$ python3 -q
>>> import numpy as np
>>> import numpy.linalg as la
>>> np.set_printoptions(precision=1, suppress=True, linewidth=140)
>>> s = 5 * 0.9 ** np.arange(3)
>>> O, _ = la.qr(np.array([[-0.8, -0.6, 0.7], [-1.0, 0.5, -0.5], [1.1, -0.7, 0.0]]))
>>> rng = np.random.default_rng(98460)
>>> m1 = rng.normal(size=(23, 3)) * s @ O
>>> m1.round(1) + 0
array([[ -2. ,   0.2,  -3.9],
       [  2. ,  -3.8,  -2.6],
       [ 12. ,  -3.7,   2.3],
       [  1.3,   9.5,  -0.8],
       [ -1.2,   2.3,  -3.7],
       [ -2.7,   1.7,   0. ],
       [ -2.3,   6.5,   0.8],
       [ -2.9,   0. ,  -4.2],
       [  6.4,  -7.7,   0.5],
       [ -7.3,   3.1,   0. ],
       [ -2. ,  -2.6,  -6.6],
       [ -4.3,  -3.6,   4.1],
       [  7.1,  -1.2,   5.2],
       [  0.6,   2.5,   3.5],
       [  1.4,   0.8,   2.7],
       [ 11.6,   5. ,   2.3],
       [ -1.5,   2.1,   2.1],
       [  9.8,  -3.4,  -0.2],
       [  3.6,  -5.6,   0.5],
       [  4. , -13.1,   2.1],
       [ -3.4,  -0.6,   2.4],
       [ -0.4,  -3.4,  -0.6],
       [  3.7,   3.4,  -4.7]])
>>> r0 = np.array([2, 2])
>>> np.convolve(m1[6], r0)
array([-4.6,  8.5, 14.6,  1.5])
>>> np.correlate(m1[6], m1[7], "full")
array([  9.7, -27.8,   3.6, -19.2,  -2.2])
>>> np.cross(m1[6, :3], m1[7, :3])
array([-27.7, -11.9,  19.2])
>>> Xs = m1 - m1.mean(axis=0)
>>> vecs = la.svd(Xs)[2][:2]
>>> other = Xs - Xs @ vecs.T @ vecs
>>> np.round(other.std(axis=0), 1) + 0
array([0.6, 0. , 2.8])
>>> np.round(np.diag(vecs.T @ vecs), 1) + 0
array([1., 1., 0.])
>>> round(la.norm(other) / la.norm(Xs), 1)
np.float64(0.4)
